$ python3 -q
>>> import numpy as np
>>> np.set_printoptions(suppress=True, linewidth=120)
>>> rd = lambda a: np.round(a, 2) + 0
>>> X = np.load("run14.npy")
>>> print(X)
[[  6.95 -13.15  43.62]
 [  4.3  -15.61  44.32]
 [  4.36 -14.85  44.66]
 [  3.94 -14.68  44.55]
 [  5.26 -14.62  46.14]
 [  5.1  -14.79  45.28]
 [  4.44 -14.67  46.54]
 [  6.15 -14.49  44.35]
 [  4.5  -13.46  44.57]
 [  6.26 -15.89  45.11]
 [  7.23 -14.5   45.42]
 [  5.93 -14.61  45.56]
 [  4.49 -14.    44.55]
 [  4.67 -13.36  44.1 ]
 [  4.45 -14.13  45.2 ]
 [  5.12 -17.42  44.27]
 [  3.89 -14.96  46.12]
 [  4.38 -12.8   43.51]]
>>> def softmax(z):
...     e = np.exp(z - z.max(axis=-1, keepdims=True))
...     return e / e.sum(axis=-1, keepdims=True)
... 
>>> rd(softmax(X).sum(axis=1))
array([1., 1., 1., 1., 1., 1., 1., 1., 1., 1., 1., 1., 1., 1., 1., 1., 1., 1.])
>>> rd(softmax(10 * X[0]))
array([0., 0., 1.])
>>> scores = X @ X.T / np.sqrt(3)
>>> print(rd(softmax(scores)[0] @ X))
[  4.44 -14.67  46.54]
>>> softmax(scores).round(6).argmax(axis=1)
array([6, 6, 6, 6, 6, 6, 6, 6, 6, 6, 6, 6, 6, 6, 6, 6, 6, 6])
>>> hat = X @ np.linalg.solve(X.T @ X, X.T)
>>> print(rd(np.trace(hat)))
3.0
>>> rd(hat @ X[:, 2])
array([43.62, 44.32, 44.66, 44.55, 46.14, 45.28, 46.54, 44.35, 44.57, 45.11, 45.42, 45.56, 44.55, 44.1 , 45.2 , 44.27,
       46.12, 43.51])
>>> dist = np.linalg.norm(X[:, None] - X[None], axis=-1)
>>> print(dist.mean(axis=1).argmax())
15
>>> np.flatnonzero(dist[11] < dist.mean() / 2)
array([ 4,  5, 11])
>>> dist[11].round(6).argsort(kind="stable")[:4]
array([11,  4,  5,  7])
>>> rd(dist[:5, :5])
array([[0.  , 3.68, 3.27, 3.5 , 3.37],
       [3.68, 0.  , 0.83, 1.02, 2.28],
       [3.27, 0.83, 0.  , 0.47, 1.75],
       [3.5 , 1.02, 0.47, 0.  , 2.07],
       [3.37, 2.28, 1.75, 2.07, 0.  ]])
>>> out = np.array([[2, 0], [-1, 2], [-2, 1]])
>>> cent = np.array([[2, -1, 1, 2], [0, -1, -1, -3]])
>>> E = out @ cent
>>> E
array([[ 4, -2,  2,  4],
       [-2, -1, -3, -8],
       [-4,  1, -3, -7]])
>>> # null space of dimension 2
>>> rd(E @ np.linalg.pinv(E) @ E)
array([[ 4., -2.,  2.,  4.],
       [-2., -1., -3., -8.],
       [-4.,  1., -3., -7.]])
>>> rd(np.trace(np.linalg.pinv(E) @ E))
np.float64(2.0)
>>> np.abs(np.diag(np.linalg.qr(E)[1])) > 1e-9
array([ True,  True, False])
>>> np.allclose(E[:-1].T @ np.linalg.lstsq(E[:-1].T, E[-1])[0], E[-1])
True
>>> arr = np.load("arr.npy")
>>> print(arr)
[[ 1  8  7]
 [11 18 19]]
>>> U, sv, VT = np.linalg.svd(arr, full_matrices=False)
>>> rd(U.T @ U)
array([[1., 0.],
       [0., 1.]])
>>> np.allclose(U * sv @ VT, arr)
True
>>> rd(VT @ VT.T)
array([[1., 0.],
       [0., 1.]])
>>> rd(np.sqrt((sv ** 2).sum())), rd(np.linalg.norm(arr))
(np.float64(30.33), np.float64(30.33))
>>> rd(sv)
array([30.17,  3.13])
>>> rd(U.T @ arr @ VT.T)
array([[30.17,  0.  ],
       [ 0.  ,  3.13]])
>>> rd(sv / sv[0])
array([1. , 0.1])
>>> print(rd(np.cumsum(sv ** 2) / np.sum(sv ** 2)))
[0.99 1.  ]
>>> t3 = np.stack([arr, 4 * arr, arr[::-1]])
>>> np.linalg.matrix_rank(t3)
array([2, 2, 2])
>>> (t3 @ arr.T).shape
(3, 2, 2)
>>> t = np.radians(135)
>>> Rm = np.eye(3)
>>> Rm[0, 0] = Rm[2, 2] = np.cos(t)
>>> Rm[0, 2], Rm[2, 0] = -np.sin(t), np.sin(t)
>>> rd(Rm)
array([[-0.71,  0.  , -0.71],
       [ 0.  ,  1.  ,  0.  ],
       [ 0.71,  0.  , -0.71]])
>>> out = arr @ Rm.T
>>> rd(np.abs(out - arr).max(axis=0))
array([32.21,  0.  , 24.66])
>>> rd(np.linalg.det(Rm)), rd(np.trace(Rm))
(np.float64(1.0), np.float64(-0.41))
>>> np.allclose(arr @ arr.T, out @ out.T)
True
>>> rng = np.random.default_rng(4966)
>>> out = arr + rng.integers(-2, 3, (2, 1)) @ rng.integers(-2, 3, (1, 3))
>>> out
array([[ 5,  6,  5],
       [13, 17, 18]])
>>> np.linalg.matrix_rank(out - arr, tol=1e-8)
np.int64(1)
>>> out - arr
array([[ 4, -2, -2],
       [ 2, -1, -1]])
>>> np.abs(out - arr).sum(axis=1)
array([8, 4])
>>> print(rd(np.linalg.svd(out - arr, compute_uv=False)))
[5.48 0.  ]
>>> rd(np.linalg.norm(out) ** 2 / np.linalg.norm(out, 2) ** 2)
np.float64(1.0)
>>> rd(np.linalg.norm(out[1], 1)), rd(np.linalg.norm(out[1], np.inf))
(np.float64(48.0), np.float64(18.0))
>>> feats = np.loadtxt("w.csv", delimiter=",")
>>> rd(feats)
array([[0.43, 0.29, 0.29],
       [0.56, 0.33, 0.11],
       [0.33, 0.33, 0.33]])
>>> # rows sum to 1
>>> hat = np.triu(np.array([[2, 4, 1], [0, 1, 4], [3, 3, 2]]), 1) + np.eye(3)
>>> out = hat @ feats @ np.linalg.inv(hat)
>>> rd(out)
array([[ 2.98, -9.98, 38.02],
       [ 1.89, -5.89, 23.11],
       [ 0.33, -1.  ,  4.  ]])
>>> out = np.linalg.inv(feats)
>>> (np.abs(out) > 1e-9).astype(int)
array([[1, 0, 1],
       [1, 1, 1],
       [1, 1, 1]])
>>> print(rd(np.linalg.slogdet(feats)[0]))
1.0
